% ipython --no-banner

In [1]: import numpy as np

In [2]: from numpy import linalg as LA

In [3]: np.set_printoptions(precision=2, suppress=True, linewidth=160)

In [4]: J = np.load("out7.npy")

In [5]: J
Out[5]: 
array([[-0.1,  1. , -1.4, -1.5, -0.3],
       [-0.6,  0. , -0.9, -1.4, -2. ],
       [ 1.8,  0.7, -1.1,  0.7,  0.7],
       [-0.9, -2. , -1.5, -0.8,  0.3],
       [ 1.4,  0. ,  1. , -0.2,  1.5],
       [ 5.5,  1.5,  0. ,  1.5,  9.5],
       [ 0.9,  1. ,  0.7,  0.6, -1.7],
       [ 0.9, -0.9,  1.6, -0.3, -1.4],
       [-0.3, -1. , -0.5, -0.1,  1.4],
       [ 0. , -1.4, -1.1, -0.3, -1. ],
       [-1.2,  2.1,  0.8, -0.3, -0.8],
       [ 1.6, -1.6, -0.1, -1.9,  0.9],
       [-0.2,  1.1,  1.4, -0.1,  1. ],
       [ 1.5,  0.2, -1.3, -2. , -0.4],
       [-2.1,  0.7,  0.9,  1.5,  0.2],
       [-0.3, -0.6,  0.8, -0.3, -0.9],
       [ 0. ,  0.2, -1. , -1.9,  1.2],
       [ 0.2,  0.8, -1.1,  0.4, -0.3],
       [-1.1, -0.9,  0.2,  0.5,  1.5],
       [ 0.3,  1.5, -2. , -1.6,  0.3],
       [-0.5,  0.5, -0.2, -1.5,  0.8],
       [-1.5, -0.1, -0.5, -0.5,  1.5],
       [ 0.9,  2.7,  2.4, -1.8, -0.3],
       [ 0. , -0.7,  2. , -0.7, -0.4],
       [ 0.6,  0.2, -0.4, -0.8,  0.6],
       [-1.4, -0.6,  1.1, -0.8, -1.4],
       [ 0.4,  0.1,  0.7,  0.3, -0.1],
       [-1. ,  1.7,  0.3, -0.1,  2.3],
       [-0.6,  0.3, -1.6,  1.2,  0.4],
       [ 0.2,  1.5, -0.5, -0.6,  0.8],
       [-1.2, -1.3,  0.4,  0.1, -2.1],
       [ 0.5, -0.8, -0.3,  2.5,  0. ],
       [ 0.8, -0.4,  0.3, -0.8, -0.8],
       [ 0.6, -0.5, -0.2, -0.1, -0.3],
       [-1.1, -0.5,  0. ,  1.5, -2.2],
       [ 0.6,  0.2,  0.4, -1.2,  2.2],
       [ 1.8,  2.9, -1.2,  2.8, -0.4]])

In [6]: lab = J[:, 3] > np.median(J[:, 3])

In [7]: r0 = J[lab].mean(axis=0) - J[~lab].mean(axis=0)

In [8]: r0
Out[8]: array([0.28, 0.25, 0.05, 1.81, 0.73])

In [9]: np.round((((J - J.mean(axis=0)) @ r0 > 0) == lab).mean(), 2)
Out[9]: np.float64(0.95)

In [10]: x = np.array([9, 3, 9, 4, 4])

In [11]: target = J @ x

In [12]: LA.lstsq(J, target)[0]
Out[12]: array([9., 3., 9., 4., 4.])

In [13]: LA.solve(J.T @ J, J.T @ target)
Out[13]: array([9., 3., 9., 4., 4.])

In [14]: np.round(LA.pinv(J) @ J, 2) + 0
Out[14]: 
array([[1., 0., 0., 0., 0.],
       [0., 1., 0., 0., 0.],
       [0., 0., 1., 0., 0.],
       [0., 0., 0., 1., 0.],
       [0., 0., 0., 0., 1.]])

In [15]: rng = np.random.default_rng(544002)

In [16]: target = target + 0.02 * rng.normal(size=37)

In [17]: target
Out[17]: 
array([-17.73, -27.09,  14.  , -29.6 ,  26.78,  97.98,  13.01,  13.01,  -5.03, -19.31,  -1.7 ,   4.72,  17.69,  -7.19,  -1.92,  -2.1 , -11.19,  -5.32,  -2.78,
       -16.  ,  -7.6 , -14.32,  29.39,  11.56,   1.59, -13.27,  11.01,   7.58, -12.44,   2.62, -19.08,   9.4 ,   2.3 ,   0.47, -14.19,  13.59,  23.7 ])

In [18]: coef, *_ = LA.lstsq(J, target)

In [19]: [round(float(LA.norm(LA.solve(J.T @ J + lam * np.eye(5), J.T @ target))), 2) for lam in (0, 1, 10, 100)]
Out[19]: [14.25, 13.99, 12.14, 6.2]

In [20]: np.round(J.T @ (target - J @ coef), 2) + 0
Out[20]: array([0., 0., 0., 0., 0.])

In [21]: np.round(LA.norm(target - J @ coef), 2)
Out[21]: np.float64(0.11)

In [22]: gram = np.cov(J, rowvar=False)

In [23]: LA.eigvalsh(gram)[::-1]
Out[23]: array([4.72, 1.45, 1.23, 1.1 , 0.96])

In [24]: np.round(np.polyfit(J[:, 2], J[:, 3], 1), 2) + 0
Out[24]: array([ 0.  , -0.22])

In [25]: np.argsort(-J.std(axis=0).round(6), kind="stable")
Out[25]: array([4, 0, 3, 1, 2])

In [26]: np.argwhere(np.triu(np.abs(np.corrcoef(J.T)) > 0.8, 1))
Out[26]: array([], shape=(0, 2), dtype=int64)

In [27]: np.count_nonzero(J)
Out[27]: np.int64(177)

In [28]: LA.svd(J, compute_uv=False)
Out[28]: array([13.2 ,  7.29,  6.78,  6.31,  5.87])

In [29]: J.mean(axis=0)
Out[29]: array([ 0.17,  0.21, -0.05, -0.22,  0.28])

In [30]: np.unravel_index(np.abs(J).argmax(), J.shape)
Out[30]: (np.int64(5), np.int64(4))

In [31]: dist = LA.norm(J[:, None] - J[None], axis=-1)

In [32]: np.flatnonzero(dist[13] < dist.mean() / 2)
Out[32]: array([13])

In [33]: dist[:5, :5]
Out[33]: 
array([[0.  , 2.1 , 3.1 , 3.24, 3.73],
       [2.1 , 0.  , 4.24, 3.18, 4.62],
       [3.1 , 4.24, 0.  , 4.14, 2.55],
       [3.24, 3.18, 4.14, 0.  , 4.16],
       [3.73, 4.62, 2.55, 4.16, 0.  ]])

In [34]: dist[13].round(6).argsort(kind="stable")[:4]
Out[34]: array([13,  0, 24, 19])

In [35]: A = np.load("data.npy")

In [36]: A
Out[36]: 
array([[ 1, -1,  1, -1,  1, -1,  1, -1],
       [ 1, -1,  1, -1, -1,  1, -1,  1],
       [ 1,  1,  1,  1,  1,  1,  1,  1],
       [ 1, -1, -1,  1,  1, -1, -1,  1],
       [ 1, -1, -1,  1, -1,  1,  1, -1],
       [ 1,  1, -1, -1,  1,  1, -1, -1],
       [ 1,  1,  1,  1, -1, -1, -1, -1],
       [ 1,  1, -1, -1, -1, -1,  1,  1]])

In [37]: lab = rng.permutation(8)

In [38]: lab
Out[38]: array([6, 0, 7, 3, 1, 2, 5, 4])

In [39]: B = A[lab][:, lab]

In [40]: np.trace(B)
Out[40]: np.int64(2)

In [41]: B
Out[41]: 
array([[-1,  1, -1,  1,  1,  1, -1, -1],
       [ 1,  1, -1, -1, -1,  1, -1,  1],
       [ 1,  1,  1, -1,  1, -1, -1, -1],
       [-1,  1,  1,  1, -1, -1, -1,  1],
       [-1,  1,  1, -1, -1,  1,  1, -1],
       [ 1,  1,  1,  1,  1,  1,  1,  1],
       [-1,  1, -1, -1,  1, -1,  1,  1],
       [ 1,  1, -1,  1, -1, -1,  1, -1]])

In [42]: np.sort(np.abs(LA.eigvals(B)))
Out[42]: array([2.83, 2.83, 2.83, 2.83, 2.83, 2.83, 2.83, 2.83])

In [43]: round(float(LA.det(B)), 2), round(float(LA.det(A[lab])), 2)
Out[43]: (-4096.0, -4096.0)

In [44]: th = np.radians(180)

In [45]: r_ = np.eye(5)

In [46]: r_[0, 0] = r_[1, 1] = np.cos(th)

In [47]: r_[0, 1], r_[1, 0] = -np.sin(th), np.sin(th)

In [48]: r_.round(2) + 0
Out[48]: 
array([[-1.,  0.,  0.,  0.,  0.],
       [ 0., -1.,  0.,  0.,  0.],
       [ 0.,  0.,  1.,  0.,  0.],
       [ 0.,  0.,  0.,  1.,  0.],
       [ 0.,  0.,  0.,  0.,  1.]])

In [49]: B = J @ r_.T

In [50]: round(LA.det(r_), 2), np.trace(r_)
Out[50]: (np.float64(1.0), np.float64(1.0))

In [51]: LA.svd(J, compute_uv=False), LA.svd(B, compute_uv=False)
Out[51]: 
(array([13.2 ,  7.29,  6.78,  6.31,  5.87]),
 array([13.2 ,  7.29,  6.78,  6.31,  5.87]))

In [52]: np.allclose(J @ J.T, B @ B.T)
Out[52]: True

In [53]: M = np.load("test6.npy")

In [54]: M
Out[54]: 
array([[-3, -2, -2,  2,  1,  1, -2,  3, -1, -2,  0],
       [-6, -4, -4,  4,  2,  2, -4,  6, -2, -4,  0],
       [-3, -2, -2,  2,  1,  1, -2,  3, -1, -2,  0],
       [-6, -4, -4,  4,  2,  2, -4,  6, -2, -4,  0],
       [-6, -4, -4,  4,  2,  2, -4,  6, -2, -4,  0],
       [ 3,  2,  2, -2, -1, -1,  2, -3,  1,  2,  0],
       [ 0,  0,  0,  0,  0,  0,  0,  0,  0,  0,  0],
       [ 6,  4,  4, -4, -2, -2,  4, -6,  2,  4,  0],
       [ 9,  6,  6, -6, -3, -3,  6, -9,  3,  6,  0],
       [ 3,  2,  2, -2, -1, -1,  2, -3,  1,  2,  0],
       [ 0,  0,  0,  0,  0,  0,  0,  0,  0,  0,  0],
       [ 9,  6,  6, -6, -3, -3,  6, -9,  3,  6,  0]])

In [55]: # null space of dimension 10

In [56]: Uu, sigma, Vt = LA.svd(M)

In [57]: np.argmax(sigma[:-1] / (sigma[1:] + 1e-6)) + 1
Out[57]: np.int64(1)

In [58]: B = Uu[:, :1] @ np.diag(sigma[:1]) @ Vt[:1]

In [59]: round(LA.norm(M - B) / LA.norm(M), 2)
Out[59]: np.float64(0.0)

In [60]: B
Out[60]: 
array([[-3., -2., -2.,  2.,  1.,  1., -2.,  3., -1., -2.,  0.],
       [-6., -4., -4.,  4.,  2.,  2., -4.,  6., -2., -4.,  0.],
       [-3., -2., -2.,  2.,  1.,  1., -2.,  3., -1., -2.,  0.],
       [-6., -4., -4.,  4.,  2.,  2., -4.,  6., -2., -4.,  0.],
       [-6., -4., -4.,  4.,  2.,  2., -4.,  6., -2., -4.,  0.],
       [ 3.,  2.,  2., -2., -1., -1.,  2., -3.,  1.,  2.,  0.],
       [ 0.,  0.,  0.,  0.,  0.,  0.,  0.,  0.,  0.,  0.,  0.],
       [ 6.,  4.,  4., -4., -2., -2.,  4., -6.,  2.,  4.,  0.],
       [ 9.,  6.,  6., -6., -3., -3.,  6., -9.,  3.,  6.,  0.],
       [ 3.,  2.,  2., -2., -1., -1.,  2., -3.,  1.,  2.,  0.],
       [ 0.,  0.,  0.,  0.,  0.,  0.,  0.,  0.,  0.,  0.,  0.],
       [ 9.,  6.,  6., -6., -3., -3.,  6., -9.,  3.,  6.,  0.]])

In [61]: LA.matrix_rank(M, rtol=0.05)
Out[61]: np.int64(1)

In [62]: Uu, sigma = LA.svd(M)
Traceback (most recent call last):
  Cell In[62], line 1
    Uu, sigma = LA.svd(M)
ValueError: too many values to unpack (expected 2)


In [63]: Uu, sigma, Vt = LA.svd(M, full_matrices=False)

In [64]: np.round(Vt @ Vt.T, 2) + 0
Out[64]: 
array([[1., 0., 0., 0., 0., 0., 0., 0., 0., 0., 0.],
       [0., 1., 0., 0., 0., 0., 0., 0., 0., 0., 0.],
       [0., 0., 1., 0., 0., 0., 0., 0., 0., 0., 0.],
       [0., 0., 0., 1., 0., 0., 0., 0., 0., 0., 0.],
       [0., 0., 0., 0., 1., 0., 0., 0., 0., 0., 0.],
       [0., 0., 0., 0., 0., 1., 0., 0., 0., 0., 0.],
       [0., 0., 0., 0., 0., 0., 1., 0., 0., 0., 0.],
       [0., 0., 0., 0., 0., 0., 0., 1., 0., 0., 0.],
       [0., 0., 0., 0., 0., 0., 0., 0., 1., 0., 0.],
       [0., 0., 0., 0., 0., 0., 0., 0., 0., 1., 0.],
       [0., 0., 0., 0., 0., 0., 0., 0., 0., 0., 1.]])

In [65]: np.round(sigma / sigma[0], 2) + 0
Out[65]: array([1., 0., 0., 0., 0., 0., 0., 0., 0., 0., 0.])

In [66]: np.allclose(Uu * sigma @ Vt, M)
Out[66]: True

In [67]: sigma.round(2) + 0
Out[67]: array([39.47,  0.  ,  0.  ,  0.  ,  0.  ,  0.  ,  0.  ,  0.  ,  0.  ,  0.  ,  0.  ])

In [68]: np.abs(Uu[:, 0]).round(6).argmax()
Out[68]: np.int64(8)

In [69]: np.abs(Vt[0])
Out[69]: array([0.47, 0.31, 0.31, 0.31, 0.16, 0.16, 0.31, 0.47, 0.16, 0.31, 0.  ])

In [70]: r = LA.matrix_rank(M)

In [71]: r
Out[71]: np.int64(1)

In [72]: ns = LA.svd(M)[2][r:].T

In [73]: ns @ ns.T
Out[73]: 
array([[ 0.78, -0.15, -0.15,  0.15,  0.07,  0.07, -0.15,  0.22, -0.07, -0.15,  0.  ],
       [-0.15,  0.9 , -0.1 ,  0.1 ,  0.05,  0.05, -0.1 ,  0.15, -0.05, -0.1 ,  0.  ],
       [-0.15, -0.1 ,  0.9 ,  0.1 ,  0.05,  0.05, -0.1 ,  0.15, -0.05, -0.1 ,  0.  ],
       [ 0.15,  0.1 ,  0.1 ,  0.9 , -0.05, -0.05,  0.1 , -0.15,  0.05,  0.1 ,  0.  ],
       [ 0.07,  0.05,  0.05, -0.05,  0.98, -0.02,  0.05, -0.07,  0.02,  0.05,  0.  ],
       [ 0.07,  0.05,  0.05, -0.05, -0.02,  0.98,  0.05, -0.07,  0.02,  0.05,  0.  ],
       [-0.15, -0.1 , -0.1 ,  0.1 ,  0.05,  0.05,  0.9 ,  0.15, -0.05, -0.1 ,  0.  ],
       [ 0.22,  0.15,  0.15, -0.15, -0.07, -0.07,  0.15,  0.78,  0.07,  0.15,  0.  ],
       [-0.07, -0.05, -0.05,  0.05,  0.02,  0.02, -0.05,  0.07,  0.98, -0.05,  0.  ],
       [-0.15, -0.1 , -0.1 ,  0.1 ,  0.05,  0.05, -0.1 ,  0.15, -0.05,  0.9 ,  0.  ],
       [ 0.  ,  0.  ,  0.  ,  0.  ,  0.  ,  0.  ,  0.  ,  0.  ,  0.  ,  0.  ,  1.  ]])

In [74]: [int(LA.matrix_rank(M[:, :j + 1])) for j in range(11)]
Out[74]: [1, 1, 1, 1, 1, 1, 1, 1, 1, 1, 1]

In [75]: r0 = np.array([2, 0, 1, 0, 0, 2, 0, 2, 2, 0])

In [76]: r1 = np.array([3, -4, 5, 3, 4, 4])

In [77]: feats = np.outer(r0, r1)

In [78]: feats
Out[78]: 
array([[ 6, -8, 10,  6,  8,  8],
       [ 0,  0,  0,  0,  0,  0],
       [ 3, -4,  5,  3,  4,  4],
       [ 0,  0,  0,  0,  0,  0],
       [ 0,  0,  0,  0,  0,  0],
       [ 6, -8, 10,  6,  8,  8],
       [ 0,  0,  0,  0,  0,  0],
       [ 6, -8, 10,  6,  8,  8],
       [ 6, -8, 10,  6,  8,  8],
       [ 0,  0,  0,  0,  0,  0]])

In [79]: Uu, sigma, Vt = LA.svd(feats)

In [80]: evecs = Vt[:(sigma > 1e-8).sum()]

In [81]: x = feats[1] + 2 * feats[5] + rng.integers(2) * np.eye(6)[0]

In [82]: x
Out[82]: array([ 13., -16.,  20.,  12.,  16.,  16.])

In [83]: evecs.T @ evecs
Out[83]: 
array([[ 0.1 , -0.13,  0.16,  0.1 ,  0.13,  0.13],
       [-0.13,  0.18, -0.22, -0.13, -0.18, -0.18],
       [ 0.16, -0.22,  0.27,  0.16,  0.22,  0.22],
       [ 0.1 , -0.13,  0.16,  0.1 ,  0.13,  0.13],
       [ 0.13, -0.18,  0.22,  0.13,  0.18,  0.18],
       [ 0.13, -0.18,  0.22,  0.13,  0.18,  0.18]])

In [84]: np.diag(evecs.T @ evecs)
Out[84]: array([0.1 , 0.18, 0.27, 0.1 , 0.18, 0.18])

In [85]: def softmax(z):
    ...:     e = np.exp(z - z.max(axis=-1, keepdims=True))
    ...:     return e / e.sum(axis=-1, keepdims=True)
    ...: 

In [86]: np.round(softmax(M[1]), 2) + 0
Out[86]: array([0.  , 0.  , 0.  , 0.12, 0.02, 0.02, 0.  , 0.85, 0.  , 0.  , 0.  ])

In [87]: att = M @ M.T / np.sqrt(11)

In [88]: softmax(att).round(6).argmax(axis=1)
Out[88]: array([1, 1, 1, 1, 1, 8, 0, 8, 8, 8, 0, 8])

In [89]: np.round(softmax(att + np.triu(np.full(att.shape, -np.inf), 1)), 2) + 0
Out[89]: 
array([[1.  , 0.  , 0.  , 0.  , 0.  , 0.  , 0.  , 0.  , 0.  , 0.  , 0.  , 0.  ],
       [0.  , 1.  , 0.  , 0.  , 0.  , 0.  , 0.  , 0.  , 0.  , 0.  , 0.  , 0.  ],
       [0.  , 1.  , 0.  , 0.  , 0.  , 0.  , 0.  , 0.  , 0.  , 0.  , 0.  , 0.  ],
       [0.  , 0.5 , 0.  , 0.5 , 0.  , 0.  , 0.  , 0.  , 0.  , 0.  , 0.  , 0.  ],
       [0.  , 0.33, 0.  , 0.33, 0.33, 0.  , 0.  , 0.  , 0.  , 0.  , 0.  , 0.  ],
       [0.  , 0.  , 0.  , 0.  , 0.  , 1.  , 0.  , 0.  , 0.  , 0.  , 0.  , 0.  ],
       [0.14, 0.14, 0.14, 0.14, 0.14, 0.14, 0.14, 0.  , 0.  , 0.  , 0.  , 0.  ],
       [0.  , 0.  , 0.  , 0.  , 0.  , 0.  , 0.  , 1.  , 0.  , 0.  , 0.  , 0.  ],
       [0.  , 0.  , 0.  , 0.  , 0.  , 0.  , 0.  , 0.  , 1.  , 0.  , 0.  , 0.  ],
       [0.  , 0.  , 0.  , 0.  , 0.  , 0.  , 0.  , 0.  , 1.  , 0.  , 0.  , 0.  ],
       [0.09, 0.09, 0.09, 0.09, 0.09, 0.09, 0.09, 0.09, 0.09, 0.09, 0.09, 0.  ],
       [0.  , 0.  , 0.  , 0.  , 0.  , 0.  , 0.  , 0.  , 0.5 , 0.  , 0.  , 0.5 ]])

In [90]: Uu, sigma, Vt = LA.svd(feats)

In [91]: sigma.round(2) + 0
Out[91]: array([39.33,  0.  ,  0.  ,  0.  ,  0.  ,  0.  ])

In [92]: B = Uu[:, :1] @ np.diag(sigma[:1]) @ Vt[:1]

In [93]: B
Out[93]: 
array([[ 6., -8., 10.,  6.,  8.,  8.],
       [ 0.,  0.,  0.,  0.,  0.,  0.],
       [ 3., -4.,  5.,  3.,  4.,  4.],
       [ 0.,  0.,  0.,  0.,  0.,  0.],
       [ 0.,  0.,  0.,  0.,  0.,  0.],
       [ 6., -8., 10.,  6.,  8.,  8.],
       [ 0.,  0.,  0.,  0.,  0.,  0.],
       [ 6., -8., 10.,  6.,  8.,  8.],
       [ 6., -8., 10.,  6.,  8.,  8.],
       [ 0.,  0.,  0.,  0.,  0.,  0.]])

In [94]: round(float(LA.norm(feats - B, 2)), 2), round(sigma[1], 2)
Out[94]: (0.0, np.float64(0.0))
